% python3 -q
>>> import numpy as np
>>> np.set_printoptions(suppress=True, linewidth=140)
>>> def rd(a):
...     return np.round(a, 4) + 0
... 
>>> feats = np.array([[-2, -1, 0, 0, -3, -1, 2, 2, -3, -3, 1, -2, 1],
...     [-3, 2, 3, 3, 1, 2, -2, 0, 2, -2, 0, -2, -1],
...     [0, 1, 1, 2, 2, -3, -2, -2, -1, 2, 2, 3, -2],
...     [0, 3, -1, 0, 2, 3, 3, 3, -1, -2, 0, 1, -1],
...     [1, 1, -3, -2, 0, -3, -3, 1, 3, -1, 3, 3, -1],
...     [3, -3, 1, -2, -3, 2, -1, 0, 3, 2, -1, 1, -2],
...     [0, -2, -3, 1, 3, -1, 2, -2, -1, -1, 3, 2, 2],
...     [-2, 0, 0, -2, 0, -1, -1, -2, 1, 2, 3, 3, -3],
...     [-2, -3, 1, -1, 3, 2, 3, 0, -1, -1, -3, 2, 3],
...     [-2, -1, -1, 1, 1, -2, 0, 1, -3, -2, 2, 2, 2],
...     [3, 3, 3, -1, 0, 0, -1, 3, -3, -2, -3, 2, -1]])
>>> feats
array([[-2, -1,  0,  0, -3, -1,  2,  2, -3, -3,  1, -2,  1],
       [-3,  2,  3,  3,  1,  2, -2,  0,  2, -2,  0, -2, -1],
       [ 0,  1,  1,  2,  2, -3, -2, -2, -1,  2,  2,  3, -2],
       [ 0,  3, -1,  0,  2,  3,  3,  3, -1, -2,  0,  1, -1],
       [ 1,  1, -3, -2,  0, -3, -3,  1,  3, -1,  3,  3, -1],
       [ 3, -3,  1, -2, -3,  2, -1,  0,  3,  2, -1,  1, -2],
       [ 0, -2, -3,  1,  3, -1,  2, -2, -1, -1,  3,  2,  2],
       [-2,  0,  0, -2,  0, -1, -1, -2,  1,  2,  3,  3, -3],
       [-2, -3,  1, -1,  3,  2,  3,  0, -1, -1, -3,  2,  3],
       [-2, -1, -1,  1,  1, -2,  0,  1, -3, -2,  2,  2,  2],
       [ 3,  3,  3, -1,  0,  0, -1,  3, -3, -2, -3,  2, -1]])
>>> Uu, sigma, Vh = np.linalg.svd(feats, full_matrices=False)
>>> print(rd(Vh @ Vh.T))
[[1. 0. 0. 0. 0. 0. 0. 0. 0. 0. 0.]
 [0. 1. 0. 0. 0. 0. 0. 0. 0. 0. 0.]
 [0. 0. 1. 0. 0. 0. 0. 0. 0. 0. 0.]
 [0. 0. 0. 1. 0. 0. 0. 0. 0. 0. 0.]
 [0. 0. 0. 0. 1. 0. 0. 0. 0. 0. 0.]
 [0. 0. 0. 0. 0. 1. 0. 0. 0. 0. 0.]
 [0. 0. 0. 0. 0. 0. 1. 0. 0. 0. 0.]
 [0. 0. 0. 0. 0. 0. 0. 1. 0. 0. 0.]
 [0. 0. 0. 0. 0. 0. 0. 0. 1. 0. 0.]
 [0. 0. 0. 0. 0. 0. 0. 0. 0. 1. 0.]
 [0. 0. 0. 0. 0. 0. 0. 0. 0. 0. 1.]]
>>> rd(Uu.T @ Uu)
array([[1., 0., 0., 0., 0., 0., 0., 0., 0., 0., 0.],
       [0., 1., 0., 0., 0., 0., 0., 0., 0., 0., 0.],
       [0., 0., 1., 0., 0., 0., 0., 0., 0., 0., 0.],
       [0., 0., 0., 1., 0., 0., 0., 0., 0., 0., 0.],
       [0., 0., 0., 0., 1., 0., 0., 0., 0., 0., 0.],
       [0., 0., 0., 0., 0., 1., 0., 0., 0., 0., 0.],
       [0., 0., 0., 0., 0., 0., 1., 0., 0., 0., 0.],
       [0., 0., 0., 0., 0., 0., 0., 1., 0., 0., 0.],
       [0., 0., 0., 0., 0., 0., 0., 0., 1., 0., 0.],
       [0., 0., 0., 0., 0., 0., 0., 0., 0., 1., 0.],
       [0., 0., 0., 0., 0., 0., 0., 0., 0., 0., 1.]])
>>> Y = feats / np.sqrt((feats ** 2).mean(axis=1, keepdims=True))
>>> rd(Y[1])
array([-1.4858,  0.9905,  1.4858,  1.4858,  0.4953,  0.9905, -0.9905,  0.    ,  0.9905, -0.9905,  0.    , -0.9905, -0.4953])
